$ ipython --no-banner

In [1]: import numpy as np

In [2]: np.set_printoptions(precision=3, suppress=True, linewidth=100, sign=" ")

In [3]: rd = lambda a: np.round(a, 3) + 0

In [4]: J = np.load("out1.npy")

In [5]: rd(J)
Out[5]: 
array([[ 0.5  ,  0.   ,  0.866],
       [ 0.   ,  1.   ,  0.   ],
       [-0.866,  0.   ,  0.5  ]])

In [6]: f = np.array([5, 4, 0])

In [7]: M2 = J + np.outer(f, np.eye(3)[1])

In [8]: np.linalg.matrix_rank(np.linalg.inv(M2) - np.linalg.inv(J), tol=1e-8)
Out[8]: np.int64(1)

In [9]: O, R = np.linalg.qr(J)

In [10]: rd(R)
Out[10]: 
array([[-1.,  0.,  0.],
       [ 0.,  1.,  0.],
       [ 0.,  0.,  1.]])

In [11]: np.trace(O @ O.T)
Out[11]: np.float64(3.0)

In [12]: rd(np.abs(np.diag(R)))
Out[12]: array([ 1.,  1.,  1.])

In [13]: O.shape, R.shape
Out[13]: ((3, 3), (3, 3))

In [14]: abs(R[0, 0]), rd(np.linalg.norm(J[:, 0]))
Out[14]: (np.float64(1.0), np.float64(1.0))

In [15]: rd(np.linalg.det(J))
Out[15]: np.float64(1.0)

In [16]: (np.linalg.matrix_power((J != 0) + (J.T != 0) + np.eye(3), 3) > 0).astype(int)
Out[16]: 
array([[ 1,  0,  1],
       [ 0,  1,  0],
       [ 1,  0,  1]])

In [17]: rng = np.random.default_rng(67325)

In [18]: labels = rng.permutation(3)

In [19]: labels
Out[19]: array([ 0,  1,  2])

In [20]: M2 = J[labels][:, labels]

In [21]: print(np.trace(M2))
2.0

In [22]: rd(M2)
Out[22]: 
array([[ 0.5  ,  0.   ,  0.866],
       [ 0.   ,  1.   ,  0.   ],
       [-0.866,  0.   ,  0.5  ]])

In [23]: rd(np.linalg.det(M2)), rd(np.linalg.det(J[labels]))
Out[23]: (np.float64(1.0), np.float64(1.0))

In [24]: rd(np.sort(np.abs(np.linalg.eigvals(M2))))
Out[24]: array([ 1.,  1.,  1.])

In [25]: np.allclose(M2, J)
Out[25]: True

In [26]: labels = rng.integers(0, 2, 3)

In [27]: M = np.triu((labels[:, None] == labels) & (rng.random((3, 3)) < 0.8), 1).astype(int)

In [28]: M += M.T

In [29]: M
Out[29]: 
array([[ 0,  1,  1],
       [ 1,  0,  1],
       [ 1,  1,  0]])

In [30]: np.allclose(M @ M.T, M.T @ M)
Out[30]: True

In [31]: print(M @ (-1.0) ** np.arange(3))
[ 0.  2.  0.]

In [32]: (M @ M)[0]
Out[32]: array([ 2,  1,  1])

In [33]: w, V = np.linalg.eigh(M)

In [34]: vec = np.array([3, -1, -3])

In [35]: rd(V * np.maximum(w, 0) @ V.T)
Out[35]: 
array([[ 0.667,  0.667,  0.667],
       [ 0.667,  0.667,  0.667],
       [ 0.667,  0.667,  0.667]])

In [36]: np.abs(M).sum(axis=1).max(), rd(np.abs(w).max())
Out[36]: (np.int64(2), np.float64(2.0))

In [37]: rd(np.linalg.eigvalsh(M[1:, 1:]))
Out[37]: array([-1.,  1.])

In [38]: vec @ M @ vec
Out[38]: np.int64(-18)

In [39]: rd(V * np.abs(w) @ V.T)
Out[39]: 
array([[ 1.333,  0.333,  0.333],
       [ 0.333,  1.333,  0.333],
       [ 0.333,  0.333,  1.333]])

In [40]: f = np.array([1, -3, 0])

In [41]: feats = f[np.abs(np.subtract.outer(np.arange(3), np.arange(3)))]

In [42]: print(feats)
[[ 1 -3  0]
 [-3  1 -3]
 [ 0 -3  1]]

In [43]: O, R = np.linalg.qr(feats)

In [44]: np.allclose(R.T @ R, feats.T @ feats)
Out[44]: True

In [45]: print(rd(np.abs(np.diag(R))))
[ 3.162  3.924  1.37 ]

In [46]: rd(O @ R)
Out[46]: 
array([[ 1., -3.,  0.],
       [-3.,  1., -3.],
       [ 0., -3.,  1.]])

In [47]: rd(O.T @ O)
Out[47]: 
array([[ 1.,  0.,  0.],
       [ 0.,  1.,  0.],
       [ 0.,  0.,  1.]])

In [48]: print(rd(R))
[[-3.162  1.897 -2.846]
 [ 0.     3.924 -0.153]
 [ 0.     0.     1.37 ]]

In [49]: rd(O)
Out[49]: 
array([[-0.316, -0.612, -0.725],
       [ 0.949, -0.204, -0.242],
       [ 0.   , -0.764,  0.645]])

In [50]: vec = np.array([-1, 2, -2])

In [51]: (feats * vec).sum(axis=1)
Out[51]: array([-7, 11, -8])

In [52]: feats @ vec
Out[52]: array([-7, 11, -8])

In [53]: print(feats @ np.ones(3))
[-2. -5. -2.]

In [54]: print(feats @ np.eye(3)[1])
[-3.  1. -3.]

In [55]: w, V = np.linalg.eigh(feats)

In [56]: rd(np.linalg.eigvalsh(feats @ feats))
Out[56]: array([  1.   ,  10.515,  27.485])

In [57]: (w > 1e-8).sum(), (w < -1e-8).sum()
Out[57]: (np.int64(2), np.int64(1))

In [58]: rd(np.linalg.eigvalsh(feats + -1 * np.eye(3)))
Out[58]: array([-4.243,  0.   ,  4.243])

In [59]: np.abs(V[:, -1]).round(6).argmax()
Out[59]: np.int64(1)

In [60]: rd(np.linalg.svd(feats, compute_uv=False))
Out[60]: array([ 5.243,  3.243,  1.   ])

In [61]: rd(np.abs(V[:, -1]))
Out[61]: array([ 0.5  ,  0.707,  0.5  ])

In [62]: np.unique(w.round(6) + 0, return_counts=True)[1]
Out[62]: array([ 1,  1,  1])
